$ python3 -q
>>> import numpy as np
>>> import numpy.linalg as la
>>> np.set_printoptions(suppress=True, linewidth=120)
>>> rd = lambda a: np.round(a, 1) + 0
>>> J = np.loadtxt("mat.csv", delimiter=",")
>>> J
array([[ 5., -3.,  2.,  1., -3.,  4., -1., -3., -2.],
       [-2.,  5., -3.,  2.,  1., -3.,  4., -1., -3.],
       [-3., -2.,  5., -3.,  2.,  1., -3.,  4., -1.],
       [-1., -3., -2.,  5., -3.,  2.,  1., -3.,  4.],
       [ 4., -1., -3., -2.,  5., -3.,  2.,  1., -3.],
       [-3.,  4., -1., -3., -2.,  5., -3.,  2.,  1.],
       [ 1., -3.,  4., -1., -3., -2.,  5., -3.,  2.],
       [ 2.,  1., -3.,  4., -1., -3., -2.,  5., -3.],
       [-3.,  2.,  1., -3.,  4., -1., -3., -2.,  5.]])
>>> rd(la.norm(J, 2) / la.norm(J))
np.float64(0.5)
>>> print([round(float(x), 1) for x in la.svd(J, compute_uv=False)[:3]])
[13.5, 13.5, 10.4]
>>> rng = np.random.default_rng(21516)
>>> z = rng.permutation(9)
>>> print(z)
[1 2 4 5 0 8 7 6 3]
>>> M2 = J[z][:, z]
>>> print(np.trace(M2))
45.0
>>> rd(np.sort(np.abs(la.eigvals(M2))))
array([ 0. ,  3.6,  3.6,  6.8,  6.8, 10.4, 10.4, 13.5, 13.5])
>>> np.allclose(M2, J)
False
>>> W0 = np.load("a.npy")
>>> W0
array([[0, 0, 0, 0, 0, 0, 0, 0, 0, 0, 0],
       [0, 0, 0, 0, 0, 0, 0, 0, 0, 0, 0],
       [0, 0, 0, 0, 0, 0, 0, 0, 0, 0, 0],
       [0, 0, 0, 0, 0, 0, 0, 0, 0, 0, 0],
       [0, 0, 0, 0, 4, 4, 0, 2, 2, 4, 2],
       [0, 0, 0, 0, 4, 4, 0, 2, 2, 4, 2],
       [0, 0, 0, 0, 0, 0, 0, 0, 0, 0, 0],
       [0, 0, 0, 0, 2, 2, 0, 1, 1, 2, 1],
       [0, 0, 0, 0, 2, 2, 0, 1, 1, 2, 1],
       [0, 0, 0, 0, 4, 4, 0, 2, 2, 4, 2],
       [0, 0, 0, 0, 2, 2, 0, 1, 1, 2, 1]])
>>> U, sv, vt = la.svd(W0)
>>> np.argmax(sv[:-1] / (sv[1:] + 1e-6)) + 1
np.int64(1)
>>> M2 = U[:, :1] @ np.diag(sv[:1]) @ vt[:1]
>>> rd(la.norm(W0 - M2, 2)), rd(sv[1])
(np.float64(0.0), np.float64(0.0))
>>> la.matrix_rank(W0, rtol=0.05)
np.int64(1)
>>> z = rng.permutation(11)
>>> z
array([ 5,  6,  4, 10,  7,  2,  3,  0,  8,  1,  9])
>>> M2 = W0[z][:, z]
>>> np.trace(M2)
np.int64(15)
>>> print(np.diag(M2))
[4 0 4 1 1 0 0 0 1 0 4]
>>> rd(la.det(M2)), rd(la.det(W0[z]))
(np.float64(0.0), np.float64(0.0))
>>> np.allclose(M2, W0)
False
>>> rd(np.sort(np.abs(la.eigvals(M2))))
array([ 0.,  0.,  0.,  0.,  0.,  0.,  0.,  0.,  0.,  0., 15.])
>>> E = np.loadtxt("case13.csv", delimiter=",")
>>> E
array([[ -9., -10.,  -6.,   2.,  -4.,  -7.,   0.,  -6.,   6., -14.],
       [  1.,   6.,  -8.,   0.,  16.,  11., -10.,  16.,  10.,  -4.],
       [  0.,  -3.,  -2.,   3.,   3.,   0.,   3.,   0.,   6.,  -6.],
       [-15.,  -9.,  -8.,  -3.,  -9.,  -9.,  -9.,  -6.,   0., -12.],
       [  0.,   5.,  -6.,  -1.,  11.,   8.,  -9.,  12.,   6.,  -2.],
       [  2.,  -1.,   8.,  -1., -11.,  -6.,   7., -10., -10.,   8.],
       [ -9.,  -4.,  -9.,  -1.,   2.,  -1.,  -9.,   3.,   6., -11.],
       [-19., -10.,  -5.,  -7., -20., -15., -11., -13., -10.,  -7.],
       [ 18.,  12.,   9.,   3.,  12.,  12.,   9.,   9.,   0.,  15.],
       [ 21.,  15.,  10.,   3.,  15.,  15.,   9.,  12.,   0.,  18.],
       [ -2.,  -2.,   4.,  -2., -10.,  -6.,   2.,  -8.,  -8.,   4.],
       [-17., -10.,  -8.,  -4., -12., -11., -10.,  -8.,  -2., -12.],
       [-23., -13.,  -8.,  -7., -21., -17., -13., -14.,  -8., -12.]])
>>> gram = E.T @ E
>>> np.trace(gram), (E ** 2).sum()
(np.float64(11979.0), np.float64(11979.0))
>>> rd(la.svd(E, compute_uv=False) ** 2)
array([9144.1, 2411.3,  423.6,    0. ,    0. ,    0. ,    0. ,    0. ,    0. ,    0. ])
>>> la.matrix_rank(gram)
np.int64(3)
